>>> import numpy as np
>>> import numpy.linalg as la
>>> np.set_printoptions(suppress=True, linewidth=160)
>>> F = np.loadtxt("m.csv", delimiter=",")
>>> print(F.round(2))
[[-0.13 -0.06 -0.99]
 [ 0.3  -0.95  0.01]
 [-0.94 -0.3   0.15]]
>>> Q, vecs = la.qr(F[:, :1])[0], la.qr(F[:, 1:])[0]
>>> sv = la.svd(Q.T @ vecs, compute_uv=False)
>>> print((sv > 0.9).sum())
0
>>> print(round(float(la.norm(Q @ Q.T - vecs @ vecs.T, 2)), 2))
1.0
>>> print(np.round(np.degrees(np.arccos(sv.clip(0, 1))), 2))
[90.]
>>> print(np.round(la.norm(F, axis=1), 2))
[1. 1. 1.]
>>> print(round(float(la.norm(F) ** 2 / la.norm(F, 2) ** 2), 2))
3.0
>>> print(np.round(la.norm(F, axis=0), 2))
[1. 1. 1.]
>>> print(np.round(la.norm(F[0] - F[1]), 2))
1.41
>>> print(np.round(la.norm(F, 1), 2), np.round(la.norm(F, np.inf), 2))
1.38 1.39
>>> rng = np.random.default_rng(466509)
>>> idx = rng.permutation(3)
>>> print(idx)
[2 0 1]
>>> out = F[idx][:, idx]
>>> print(round(float(np.trace(out)), 2))
-0.94
>>> print(np.round(np.diag(out), 2))
[ 0.15 -0.13 -0.95]
>>> print(np.allclose(out, F))
False
>>> M = np.loadtxt("out16.csv", delimiter=",")
>>> print(M)
[[  1.  -3.   9. -27.]
 [  1.  -2.   4.  -8.]
 [  1.  -1.   1.  -1.]
 [  1.   0.   0.   0.]]
>>> ang = np.radians(30)
>>> Rm = np.eye(4)
>>> Rm[1, 1] = Rm[2, 2] = np.cos(ang)
>>> Rm[1, 2], Rm[2, 1] = -np.sin(ang), np.sin(ang)
>>> print(Rm.round(2))
[[ 1.    0.    0.    0.  ]
 [ 0.    0.87 -0.5   0.  ]
 [ 0.    0.5   0.87  0.  ]
 [ 0.    0.    0.    1.  ]]
>>> out = M @ Rm.T
>>> print(np.round(la.det(Rm), 2), np.round(np.trace(Rm), 2))
1.0 3.73
>>> print(np.round(la.svd(M, compute_uv=False), 2), np.round(la.svd(out, compute_uv=False), 2))
[30.07  2.24  0.92  0.19] [30.07  2.24  0.92  0.19]
>>> Uu, sv, Vh = la.svd(M)
>>> print(np.argmax(sv[:-1] / (sv[1:] + 1e-6)) + 1)
1
>>> print(sv.round(2))
[30.07  2.24  0.92  0.19]
>>> out = Uu[:, :1] @ np.diag(sv[:1]) @ Vh[:1]
>>> print(round(la.norm(M - out, 2), 2), np.round(sv[1], 2))
2.24 2.24
>>> print([round(float(x), 2) for x in la.svd(M, compute_uv=False)[:3]])
[30.07, 2.24, 0.92]
>>> print(la.matrix_rank(M, rtol=0.1))
1
>>> f = np.array([0, -4, -2])
>>> print(np.cross(M[2, :3], M[3, :3]))
[-0.  1.  1.]
>>> print(np.convolve(M[2], f))
[ 0. -4.  2. -2.  2.  2.]
>>> print(np.array([np.convolve(row, f, "same") for row in M]))
[[ -4.  10. -30.  90.]
 [ -4.   6. -12.  24.]
 [ -4.   2.  -2.   2.]
 [ -4.  -2.   0.   0.]]
>>> print(M.reshape(2, -1))
[[  1.  -3.   9. -27.   1.  -2.   4.  -8.]
 [  1.  -1.   1.  -1.   1.   0.   0.   0.]]
>>> print(M.reshape(-1, 2))
[[  1.  -3.]
 [  9. -27.]
 [  1.  -2.]
 [  4.  -8.]
 [  1.  -1.]
 [  1.  -1.]
 [  1.   0.]
 [  0.   0.]]
>>> M.reshape(4, 5)
Traceback (most recent call last):
  File "<python-input-45>", line 1, in <module>
    M.reshape(4, 5)
    ~~~~~~~~~^^^^^^
ValueError: cannot reshape array of size 16 into shape (4,5)
>>> print(M.ravel(order="F"))
[  1.   1.   1.   1.  -3.  -2.  -1.   0.   9.   4.   1.   0. -27.  -8.  -1.   0.]
>>> T = M.reshape(4, 2, -1)
>>> print(T.sum(axis=1))
[[ 10. -30.]
 [  5. -10.]
 [  2.  -2.]
 [  1.   0.]]
>>> print(np.einsum("ihd,jhd->hij", T, T).shape)
(2, 4, 4)
>>> print(T.shape)
(4, 2, 2)
>>> print(np.swapaxes(T, 1, 2)[1])
[[ 1.  4.]
 [-2. -8.]]
>>> K = np.array([[2.0, 5.0, 0.0, 0.0],
...     [5.0, 0.0, 5.0, 0.0],
...     [0.0, 5.0, 1.0, 5.0],
...     [0.0, 0.0, 5.0, 0.0]])
>>> f = np.array([-1, -3, -4, -1])
>>> out = K + np.outer(f, np.eye(4)[0])
>>> print(np.round(la.det(out) / la.det(K), 2), round(float(1 + la.solve(K, f)[0]), 2))
0.6 0.6
>>> print(la.matrix_rank(la.inv(out) - la.inv(K), tol=1e-8))
1
>>> print(out)
[[ 1.  5.  0.  0.]
 [ 2.  0.  5.  0.]
 [-4.  5.  1.  5.]
 [-1.  0.  5.  0.]]
>>> idx = rng.permutation(4)
>>> print(idx)
[3 1 2 0]
>>> out = K[idx][:, idx]
>>> print(np.round(la.det(out), 2), round(la.det(K[idx]), 2))
625.0 -625.0
>>> print(np.trace(out))
3.0
>>> X = np.load("data.npy")
>>> print(X)
[[ 41.5   14.94  22.1 ]
 [ 11.58   3.12   9.01]
 [  8.97   2.29   7.57]
 [  0.91   0.32   1.95]
 [  0.52   0.28   1.55]
 [ -0.44   0.22   0.03]
 [  0.29  -0.24   0.26]
 [ -2.03 -14.06  11.04]
 [-15.94 -37.02  23.38]
 [-20.44 -43.34  26.33]
 [-25.57 -50.27  29.43]]
>>> T = np.stack([X, 3 * X, X[::-1]])
>>> print(np.round(np.einsum("bij,cij->bc", T, T), 2))
[[ 12341.14  37023.41  -2662.9 ]
 [ 37023.41 111070.23  -7988.7 ]
 [ -2662.9   -7988.7   12341.14]]
>>> print(T.shape)
(3, 11, 3)
>>> print(la.matrix_rank(T))
[3 3 3]
>>> print(np.round(la.norm(T, axis=(1, 2)), 2))
[111.09 333.27 111.09]
>>> idx = X[:, 1] > np.median(X[:, 1])
>>> f = X[idx].mean(axis=0) - X[~idx].mean(axis=0)
>>> print(np.argsort(-np.abs(f).round(6), kind="stable"))
[1 0 2]
>>> print(np.round((((X - X.mean(axis=0)) @ f > 0) == idx).mean(), 2))
0.82
>>> print(f.round(2))
[23.38 28.31 -6.64]
>>> proj = X @ la.solve(X.T @ X, X.T)
>>> print(round(np.trace(proj), 2))
3.0
>>> print(np.round(proj @ X[:, 1], 2))
[ 14.94   3.12   2.29   0.32   0.28   0.22  -0.24 -14.06 -37.02 -43.34 -50.27]
>>> print(np.round(np.diag(proj), 2) + 0)
[0.89 0.26 0.25 0.15 0.13 0.03 0.   0.27 0.25 0.31 0.45]
>>> print(np.round(la.eigvalsh(proj), 2) + 0)
[0. 0. 0. 0. 0. 0. 0. 0. 1. 1. 1.]
>>> print(np.allclose(proj @ proj, proj))
True
>>> A = np.load("block18.npy")
>>> print(A)
[[0 1 1 2]
 [0 1 0 1]
 [0 0 2 2]
 [1 0 2 0]]
>>> print(round(float(la.det(A[::-1])), 2))
0.0
>>> print(np.round(la.eigvals(A), 2) + 0)
[ 3.57 -1.71  0.    1.14]
>>> print(np.einsum("ij,ji->", A, A))
17
>>> print(np.kron(np.eye(2, dtype=int), A))
[[0 1 1 2 0 0 0 0]
 [0 1 0 1 0 0 0 0]
 [0 0 2 2 0 0 0 0]
 [1 0 2 0 0 0 0 0]
 [0 0 0 0 0 1 1 2]
 [0 0 0 0 0 1 0 1]
 [0 0 0 0 0 0 2 2]
 [0 0 0 0 1 0 2 0]]
>>> print(round(la.det(A.T), 2))
0.0
>>> r = la.matrix_rank(A)
>>> print(r)
3
>>> ns = la.svd(A)[2][r:].T
>>> print([int(la.matrix_rank(np.delete(A, i, axis=0))) for i in range(4)])
[3, 3, 3, 2]
>>> print([int(la.matrix_rank(A[:, :j + 1])) for j in range(4)])
[1, 2, 3, 3]
>>> proj = np.triu(np.array([[1, 0, -1, 0], [2, -2, -2, 1], [0, 3, -2, 3], [0, -2, 0, 0]]), 1) + np.eye(4)
>>> out = proj @ A @ la.inv(proj)
>>> print(np.trace(out), np.trace(A))
3.0 3
>>> print(out)
[[  0.   1.   1.  -4.]
 [  1.   1.   1.  -7.]
 [  3.   0.  11. -31.]
 [  1.   0.   3.  -9.]]
>>> print(proj @ A - A @ proj)
[[ 0.  0.  0. -6.]
 [ 1.  0.  0. -5.]
 [ 3.  0.  6. -6.]
 [ 0.  0.  1. -6.]]
>>> print(la.matrix_rank(out))
3
>>> print(np.round(np.poly(out), 2) + 0)
[ 1. -3. -4.  7.  0.]
>>> arr = np.load("layer12.npy")
>>> print(arr)
[[-2 -2  2  1]
 [-8 -7 -9 -5]
 [-7 -2  0  3]
 [ 9 -3  5 -7]]
>>> x0 = np.array([1, -2, 1, 0])
>>> print(arr @ np.ones(4))
[ -1. -29.  -6.   4.]
>>> print(arr * x0)
[[-2  4  2  0]
 [-8 14 -9  0]
 [-7  4  0  0]
 [ 9  6  5  0]]
>>> print((arr @ x0).argmax())
3
>>> print(arr @ x0)
[ 4 -3 -3 20]
>>> print(arr @ np.eye(4)[0])
[-2. -8. -7.  9.]
>>> print((arr * x0).sum(axis=1))
[ 4 -3 -3 20]
>>> print(np.sign((arr @ x0).round(6)))
[ 1 -1 -1  1]
>>> out = K[0, 0] * K[1:] - np.outer(K[1:, 0], K[0])
>>> print(out)
[[  0. -25.  10.   0.]
 [  0.  10.   2.  10.]
 [  0.   0.  10.   0.]]
>>> print(np.flatnonzero(~out.round(6).any(axis=1)))
[]
>>> vals, vecs = la.eig(arr)
>>> print(np.round(np.sort(la.eigvals(arr.T)), 2))
[-10.97  -9.35   0.95   3.37]
>>> print(vals.round(2))
[  3.37   0.95  -9.35 -10.97]
>>> print(np.round(np.sort(la.eigvals(la.inv(arr))), 2))
[-0.11 -0.09  0.3   1.05]
>>> out = arr / np.sqrt((arr ** 2).mean(axis=1, keepdims=True))
>>> print(np.round(la.norm(out, axis=1), 2))
[2. 2. 2. 2.]
>>> print(la.matrix_rank(out) == la.matrix_rank(arr))
True
>>> print(arr - arr.mean(axis=1, keepdims=True))
[[-1.75 -1.75  2.25  1.25]
 [-0.75  0.25 -1.75  2.25]
 [-5.5  -0.5   1.5   4.5 ]
 [ 8.   -4.    4.   -8.  ]]
>>> mat = np.load("run2.npy")
>>> print(mat)
[[1 1 5]
 [5 4 2]
 [1 1 0]
 [2 3 3]]
>>> out = np.c_[mat[:, :1] @ np.array([[-2]]), np.array([-1, -2, 8, 3])]
>>> print(out)
[[ -2  -1]
 [-10  -2]
 [ -2   8]
 [ -4   3]]
>>> print(np.round(la.lstsq(mat, out[:, 0])[0], 2) + 0)
[-2.  0.  0.]
>>> print(la.matrix_rank(out))
2
>>> ang = np.radians(90)
>>> Rm = np.eye(3)
>>> Rm[2, 2] = Rm[1, 1] = np.cos(ang)
>>> Rm[2, 1], Rm[1, 2] = -np.sin(ang), np.sin(ang)
>>> print(Rm.round(2) + 0)
[[ 1.  0.  0.]
 [ 0.  0.  1.]
 [ 0. -1.  0.]]
>>> out = mat @ Rm.T
>>> print(np.allclose(mat @ mat.T, out @ out.T))
True
>>> print(out.round(2) + 0)
[[ 1.  5. -1.]
 [ 5.  2. -4.]
 [ 1.  0. -1.]
 [ 2.  3. -3.]]
>>> print(np.allclose(la.norm(mat, axis=1), la.norm(out, axis=1)))
True
>>> print(np.round(la.svd(mat, compute_uv=False), 2), np.round(la.svd(out, compute_uv=False), 2))
[8.91 3.98 0.88] [8.91 3.98 0.88]
>>> W0 = np.load("a.npy")
>>> print(W0)
[[ 5 -5  5 -5  5 -5]
 [ 2  5  2  5  2  5]
 [ 4 -2  4 -2  4 -2]
 [ 5 -5  5 -5  5 -5]
 [ 2  5  2  5  2  5]
 [ 4 -2  4 -2  4 -2]]
>>> out = W0 + rng.integers(-2, 3, (6, 2)) @ rng.integers(-2, 3, (2, 6))
>>> print(out)
[[ 7 -3  3 -1  9 -7]
 [ 0  3  1  4  1  4]
 [ 4 -2  5 -3  3 -1]
 [ 6 -4  5 -4  6 -5]
 [ 4  7  4  5  2  7]
 [ 6  0  5 -1  5 -1]]
>>> print(la.matrix_rank(out - W0, tol=1e-8))
2
